>>> import numpy as np
>>> np.set_printoptions(suppress=True, linewidth=100)
>>> tidy = lambda a: np.round(a, 4) + 0
>>> K = np.load("test2.npy")
>>> K
array([[  4,  -3,  -3],
       [  1,  -7,  -1],
       [ -1,  -8,   1],
       [ -4, -10,   4],
       [ -5, -15,   7],
       [ -8, -17,   4],
       [-10, -19,   2],
       [-12, -22,   5],
       [-10, -27,   1],
       [-13, -32,  -3],
       [-15, -28,  -1]])
>>> x = np.array([2, 2, 0])
>>> target = K @ x
>>> tidy(np.linalg.solve(K.T @ K, K.T @ target))
array([2., 2., 0.])
>>> target
array([  2, -12, -18, -28, -40, -50, -58, -68, -74, -90, -86])
>>> rng = np.random.default_rng(639870)
>>> target = target + 0.3 * rng.normal(size=11)
>>> tidy(target)
array([  2.2158, -11.9212, -18.0158, -27.945 , -40.052 , -49.5613, -58.3527, -67.8698, -74.4774,
       -89.916 , -86.3866])
>>> coef, *_ = np.linalg.lstsq(K, target)
>>> tidy(np.linalg.norm(target - K @ coef))
np.float64(0.7975)
>>> [round(float(np.linalg.norm(np.linalg.solve(K.T @ K + lam * np.eye(3), K.T @ target))), 2) for lam in (0, 1, 10, 100)]
[2.84, 2.84, 2.78, 2.62]
>>> q, vecs = np.linalg.qr(K[:, :2])[0], np.linalg.qr(K[:, 2:])[0]
>>> sv = np.linalg.svd(q.T @ vecs, compute_uv=False)
>>> tidy(sv)
array([0.4075])
>>> (sv > 0.9).sum()
np.int64(0)
>>> feats = np.load("run5.npy")
>>> feats
array([[0, 0, 0],
       [0, 3, 0],
       [0, 0, 2]])
>>> # symmetric
>>> left, sv, Vt = np.linalg.svd(feats)
>>> vecs = Vt[:(sv > 1e-8).sum()]
>>> x = feats[2] + 2 * feats[1] + rng.integers(2) * np.eye(3)[2]
>>> x
array([0., 6., 2.])
>>> tidy(np.linalg.norm(x - vecs.T @ vecs @ x))
np.float64(0.0)
>>> np.allclose(vecs.T @ vecs @ x, x)
True
>>> np.linalg.matrix_rank(np.vstack([feats, x]))
np.int64(2)
>>> vecs.T @ vecs
array([[0., 0., 0.],
       [0., 1., 0.],
       [0., 0., 1.]])
